% python3 -q
>>> import numpy as np
>>> from numpy import linalg as LA
>>> np.set_printoptions(precision=3, suppress=True, linewidth=200)
>>> def tidy(a):
...     return np.round(a, 3) + 0
... 
>>> M = np.array([[1, 0, 0, 0, 0, 0],
...     [1, 1, 0, 0, 0, 0],
...     [2, 2, 0, 0, 0, 0],
...     [0, 3, 2, 3, 0, 0],
...     [1, 0, 2, 0, 2, 0],
...     [2, 3, 1, 3, 1, 3]])
>>> np.argsort(-LA.norm(M, axis=0).round(6), kind="stable")[:3]
array([1, 3, 0])
>>> [round(float(x), 3) for x in LA.svd(M, compute_uv=False)[:3]]
[7.322, 2.931, 2.743]
>>> tidy(LA.norm(M, 2) / LA.norm(M))
np.float64(0.845)
>>> rng = np.random.default_rng(7219)
>>> z = rng.permutation(6)
>>> z
array([1, 3, 2, 0, 4, 5])
>>> B = M[z][:, z]
>>> np.trace(B)
np.int64(10)
>>> np.diag(B)
array([1, 3, 0, 1, 2, 3])
>>> LA.matrix_rank(M - M[0, 0] * np.eye(6))
np.int64(5)
>>> np.prod(np.diag(M)), tidy(LA.det(M))
(np.int64(0), np.float64(0.0))
>>> tidy(np.sort(LA.eigvals(M)))
array([0., 1., 1., 2., 3., 3.])
>>> M @ M
array([[ 1,  0,  0,  0,  0,  0],
       [ 2,  1,  0,  0,  0,  0],
       [ 4,  2,  0,  0,  0,  0],
       [ 7, 16,  6,  9,  0,  0],
       [ 7,  4,  4,  0,  4,  0],
       [14, 23, 11, 18,  5,  9]])
>>> data = np.array([[-2, 2, 1, -3, 0],
...     [-1, 3, 0, -3, -3],
...     [-1, 2, 0, 2, 0],
...     [-2, -2, 2, 3, 0],
...     [0, -1, 1, -3, -3],
...     [-1, 2, -2, 3, 1],
...     [0, -4, 1, 3, 6]])
>>> Q, vecs = LA.qr(data[:, :2])[0], LA.qr(data[:, 2:])[0]
>>> sig = LA.svd(Q.T @ vecs, compute_uv=False)
>>> tidy(LA.norm(Q @ Q.T - vecs @ vecs.T, 2))
np.float64(1.0)
>>> tidy(np.degrees(np.arccos(sig.clip(0, 1))))
array([19.521, 69.24 ])
>>> tidy(sig)
array([0.943, 0.354])
>>> (sig > 0.9).sum()
np.int64(1)
>>> theta = np.radians(15)
>>> R = np.eye(5)
>>> R[1, 1] = R[4, 4] = np.cos(theta)
>>> R[1, 4], R[4, 1] = -np.sin(theta), np.sin(theta)
>>> tidy(R)
array([[ 1.   ,  0.   ,  0.   ,  0.   ,  0.   ],
       [ 0.   ,  0.966,  0.   ,  0.   , -0.259],
       [ 0.   ,  0.   ,  1.   ,  0.   ,  0.   ],
       [ 0.   ,  0.   ,  0.   ,  1.   ,  0.   ],
       [ 0.   ,  0.259,  0.   ,  0.   ,  0.966]])
>>> B = data @ R.T
>>> tidy(B)
array([[-2.   ,  1.932,  1.   , -3.   ,  0.518],
       [-1.   ,  3.674,  0.   , -3.   , -2.121],
       [-1.   ,  1.932,  0.   ,  2.   ,  0.518],
       [-2.   , -1.932,  2.   ,  3.   , -0.518],
       [ 0.   , -0.189,  1.   , -3.   , -3.157],
       [-1.   ,  1.673, -2.   ,  3.   ,  1.484],
       [ 0.   , -5.417,  1.   ,  3.   ,  4.76 ]])
>>> np.allclose(LA.norm(data, axis=1), LA.norm(B, axis=1))
True
>>> np.allclose(data @ data.T, B @ B.T)
True
>>> arr = np.load("case15.npy")
>>> arr
array([[ 0.47 , -0.261, -1.872, -1.03 ,  0.016, -1.602,  1.257],
       [-0.761,  0.914, -1.611,  0.794,  0.483,  0.97 ,  1.785],
       [-1.898, -1.681, -0.957,  1.012, -0.042,  0.197,  0.768],
       [-0.042,  0.119,  0.525, -1.667,  0.853,  1.664, -1.561],
       [ 1.806,  0.813, -0.412,  0.61 ,  1.619,  0.045, -1.383],
       [ 0.545,  0.074, -2.713, -0.975, -0.185, -0.235, -0.543],
       [ 0.344, -0.168,  0.641, -2.262, -0.651, -0.315, -1.674],
       [ 0.109,  1.214,  0.792, -1.16 , -0.567,  2.282, -0.109],
       [ 1.026,  0.342,  0.951,  1.577,  0.635, -2.001,  0.178],
       [ 0.283,  1.28 , -1.768, -0.184,  1.367,  1.174,  0.935],
       [-0.67 , -1.08 , -0.656,  0.601, -1.035,  1.782, -1.531],
       [ 2.316, -0.877, -0.046, -1.25 ,  1.008, -0.51 ,  0.171],
       [-0.153, -1.492,  1.56 ,  0.346,  1.302, -1.339,  0.843],
       [ 0.02 , -0.722,  1.854,  0.174, -1.792,  1.269,  0.434],
       [-0.113,  1.713, -0.084, -1.866, -1.215,  0.265, -1.008],
       [ 1.284,  0.566,  1.996, -0.858,  0.768, -0.289, -1.28 ],
       [-0.783,  0.266,  0.788,  1.167,  1.3  , -2.15 , -0.144],
       [ 1.371,  1.454, -0.902, -0.385,  1.747, -0.97 ,  0.225],
       [ 0.693,  1.704,  1.547, -0.829,  0.768, -1.39 ,  0.106],
       [-0.904, -0.871, -1.596,  1.3  ,  0.538,  0.329, -1.669],
       [-0.242, -2.439,  0.699, -0.271, -0.971,  1.16 , -0.377]])
>>> Xc = arr - arr.mean(axis=0)
>>> vecs = LA.svd(Xc)[2][:3]
>>> B = Xc - Xc @ vecs.T @ vecs
>>> tidy((Xc @ vecs.T).std(axis=0))
array([1.539, 1.436, 1.322])
>>> tidy(np.diag(vecs.T @ vecs))
array([0.266, 0.457, 0.859, 0.423, 0.266, 0.56 , 0.168])
>>> LA.norm(B, axis=1).round(6).argmax()
np.int64(11)
